% ipython --no-banner

In [1]: import numpy as np

In [2]: from numpy import linalg as LA

In [3]: np.set_printoptions(suppress=True, linewidth=100)

In [4]: A = np.loadtxt("dump.csv", delimiter=",")

In [5]: A
Out[5]: 
array([[ 0.,  0.,  0.],
       [ 0.,  2.,  1.],
       [ 0., -2., -1.]])

In [6]: # null space of dimension 2

In [7]: rk = LA.matrix_rank(A)

In [8]: rk
Out[8]: np.int64(1)

In [9]: N = LA.svd(A)[2][rk:].T

In [10]: np.round(A @ N, 3) + 0
Out[10]: 
array([[0., 0.],
       [0., 0.],
       [0., 0.]])

In [11]: [int(LA.matrix_rank(np.delete(A, i, axis=0))) for i in range(3)]
Out[11]: [1, 1, 1]

In [12]: N.shape
Out[12]: (3, 2)

In [13]: LA.matrix_rank(A.T @ A), LA.matrix_rank(A @ A.T)
Out[13]: (np.int64(1), np.int64(1))

In [14]: np.allclose(A @ N, 0)
Out[14]: True

In [15]: np.round(N @ N.T, 3)
Out[15]: 
array([[ 1. ,  0. ,  0. ],
       [ 0. ,  0.2, -0.4],
       [ 0. , -0.4,  0.8]])

In [16]: np.trace(A)
Out[16]: np.float64(1.0)

In [17]: (A - A.T) / 2
Out[17]: 
array([[ 0. ,  0. ,  0. ],
       [ 0. ,  0. ,  1.5],
       [ 0. , -1.5,  0. ]])

In [18]: A @ A
Out[18]: 
array([[ 0.,  0.,  0.],
       [ 0.,  2.,  1.],
       [ 0., -2., -1.]])

In [19]: np.allclose(A, A.T)
Out[19]: False

In [20]: left, sigma, Vt = LA.svd(A)

In [21]: np.argmax(sigma[:-1] / (sigma[1:] + 1e-6)) + 1
Out[21]: np.int64(1)

In [22]: sigma.round(3) + 0
Out[22]: array([3.162, 0.   , 0.   ])

In [23]: Y = left[:, :1] @ np.diag(sigma[:1]) @ Vt[:1]

In [24]: Y.round(3)
Out[24]: 
array([[ 0.,  0.,  0.],
       [ 0.,  2.,  1.],
       [ 0., -2., -1.]])

In [25]: LA.matrix_rank(A, rtol=0.05)
Out[25]: np.int64(1)

In [26]: round(LA.norm(A - Y) / LA.norm(A), 3)
Out[26]: np.float64(0.0)
